In [1]: import numpy as np

In [2]: from numpy import linalg as LA

In [3]: np.set_printoptions(suppress=True, linewidth=160)

In [4]: K = np.load("layer3.npy")

In [5]: K
Out[5]: 
array([[ 2.45,  2.67,  3.05, -0.6 ,  0.6 ,  0.56,  3.77, -0.76],
       [ 2.93,  2.8 ,  2.88, -0.64,  0.99,  1.26,  3.02, -0.8 ],
       [ 3.27,  2.94,  2.9 , -1.18,  1.18,  0.8 ,  2.63, -1.54],
       [ 3.08,  3.31,  2.19, -1.22,  0.88,  0.97,  3.08, -0.94],
       [ 3.41,  3.08,  2.81, -1.21,  0.82,  0.71,  2.91, -1.1 ],
       [ 2.93,  2.94,  3.11, -1.14,  0.81,  1.15,  3.87, -0.92],
       [ 2.54,  2.91,  2.83, -1.36,  0.64,  0.64,  3.09, -1.13],
       [ 3.2 ,  2.67,  2.55, -1.48,  1.13,  0.65,  2.74, -1.38],
       [ 3.09,  3.12,  2.91, -0.88,  1.11,  1.16,  3.42, -0.91],
       [ 3.43,  3.01,  2.9 , -0.82,  1.27,  1.23,  2.91, -0.61],
       [ 3.12,  0.7 ,  1.03, -0.33,  0.89, -0.79, -1.43, -1.41],
       [ 2.94,  0.7 ,  0.97, -0.26,  0.82, -1.45, -1.52, -1.96],
       [ 3.56,  0.88,  0.72,  0.02,  0.66, -1.18, -2.39, -1.15],
       [ 2.93,  0.63,  0.99,  0.23,  1.16, -1.41, -1.83, -2.34],
       [ 2.82,  1.34,  1.41,  0.05,  0.87, -1.53, -1.7 , -2.01],
       [ 2.85,  0.95,  1.3 , -0.4 ,  1.21, -0.75, -1.56, -2.07],
       [ 2.88,  0.51,  1.52,  0.1 ,  1.18, -1.5 , -2.14, -2.05],
       [ 3.48,  0.78,  1.21, -0.18,  0.78, -0.85, -1.93, -2.14],
       [ 3.  ,  1.24,  1.16,  0.12,  0.77, -1.38, -1.71, -1.92],
       [ 2.64,  1.05,  1.42, -0.65,  0.94, -1.4 , -1.89, -1.57],
       [ 0.02,  2.13, -1.6 , -0.94, -2.02, -1.93,  0.69,  0.16],
       [-0.23,  1.96, -3.04, -1.1 , -2.08, -2.2 ,  1.51, -0.14],
       [-0.2 ,  2.09, -2.14, -0.64, -1.87, -2.23,  1.38, -0.11],
       [-0.17,  1.88, -2.1 , -1.26, -2.06, -2.29,  1.29, -0.26],
       [-0.38,  1.98, -1.84, -0.52, -1.81, -1.75,  1.15,  0.59],
       [ 0.28,  1.15, -2.2 , -0.97, -1.46, -2.63,  0.68, -0.26],
       [ 0.11,  1.88, -2.35, -0.64, -2.18, -1.97,  1.05, -0.01],
       [ 0.42,  1.87, -2.53, -0.4 , -2.  , -1.74,  0.46, -0.03],
       [-0.06,  1.85, -1.9 , -0.98, -1.81, -2.22,  1.09, -0.2 ],
       [-0.26,  2.15, -2.  , -0.78, -2.22, -1.92,  0.97,  0.6 ]])

In [6]: rng = np.random.default_rng(424)

In [7]: labels = rng.permutation(8)

In [8]: M2 = K[:, labels] * rng.choice([-1, 1], 8)

In [9]: M2
Out[9]: 
array([[ 0.6 ,  3.77, -0.76, -0.6 , -2.45,  2.67,  3.05,  0.56],
       [ 0.99,  3.02, -0.8 , -0.64, -2.93,  2.8 ,  2.88,  1.26],
       [ 1.18,  2.63, -1.54, -1.18, -3.27,  2.94,  2.9 ,  0.8 ],
       [ 0.88,  3.08, -0.94, -1.22, -3.08,  3.31,  2.19,  0.97],
       [ 0.82,  2.91, -1.1 , -1.21, -3.41,  3.08,  2.81,  0.71],
       [ 0.81,  3.87, -0.92, -1.14, -2.93,  2.94,  3.11,  1.15],
       [ 0.64,  3.09, -1.13, -1.36, -2.54,  2.91,  2.83,  0.64],
       [ 1.13,  2.74, -1.38, -1.48, -3.2 ,  2.67,  2.55,  0.65],
       [ 1.11,  3.42, -0.91, -0.88, -3.09,  3.12,  2.91,  1.16],
       [ 1.27,  2.91, -0.61, -0.82, -3.43,  3.01,  2.9 ,  1.23],
       [ 0.89, -1.43, -1.41, -0.33, -3.12,  0.7 ,  1.03, -0.79],
       [ 0.82, -1.52, -1.96, -0.26, -2.94,  0.7 ,  0.97, -1.45],
       [ 0.66, -2.39, -1.15,  0.02, -3.56,  0.88,  0.72, -1.18],
       [ 1.16, -1.83, -2.34,  0.23, -2.93,  0.63,  0.99, -1.41],
       [ 0.87, -1.7 , -2.01,  0.05, -2.82,  1.34,  1.41, -1.53],
       [ 1.21, -1.56, -2.07, -0.4 , -2.85,  0.95,  1.3 , -0.75],
       [ 1.18, -2.14, -2.05,  0.1 , -2.88,  0.51,  1.52, -1.5 ],
       [ 0.78, -1.93, -2.14, -0.18, -3.48,  0.78,  1.21, -0.85],
       [ 0.77, -1.71, -1.92,  0.12, -3.  ,  1.24,  1.16, -1.38],
       [ 0.94, -1.89, -1.57, -0.65, -2.64,  1.05,  1.42, -1.4 ],
       [-2.02,  0.69,  0.16, -0.94, -0.02,  2.13, -1.6 , -1.93],
       [-2.08,  1.51, -0.14, -1.1 ,  0.23,  1.96, -3.04, -2.2 ],
       [-1.87,  1.38, -0.11, -0.64,  0.2 ,  2.09, -2.14, -2.23],
       [-2.06,  1.29, -0.26, -1.26,  0.17,  1.88, -2.1 , -2.29],
       [-1.81,  1.15,  0.59, -0.52,  0.38,  1.98, -1.84, -1.75],
       [-1.46,  0.68, -0.26, -0.97, -0.28,  1.15, -2.2 , -2.63],
       [-2.18,  1.05, -0.01, -0.64, -0.11,  1.88, -2.35, -1.97],
       [-2.  ,  0.46, -0.03, -0.4 , -0.42,  1.87, -2.53, -1.74],
       [-1.81,  1.09, -0.2 , -0.98,  0.06,  1.85, -1.9 , -2.22],
       [-2.22,  0.97,  0.6 , -0.78,  0.26,  2.15, -2.  , -1.92]])

In [10]: U, _, Vh = LA.svd(K.T @ M2)

In [11]: labels
Out[11]: array([4, 6, 7, 3, 0, 1, 2, 5])

In [12]: np.round(LA.lstsq(K, M2)[0], 2) + 0
Out[12]: 
array([[ 0.,  0.,  0.,  0., -1.,  0.,  0.,  0.],
       [ 0.,  0.,  0.,  0.,  0.,  1.,  0.,  0.],
       [ 0.,  0.,  0.,  0.,  0.,  0.,  1.,  0.],
       [ 0.,  0.,  0.,  1.,  0.,  0.,  0.,  0.],
       [ 1.,  0.,  0.,  0.,  0.,  0.,  0.,  0.],
       [ 0.,  0.,  0.,  0.,  0.,  0.,  0.,  1.],
       [ 0.,  1.,  0.,  0.,  0.,  0.,  0.,  0.],
       [ 0.,  0.,  1.,  0.,  0.,  0.,  0.,  0.]])
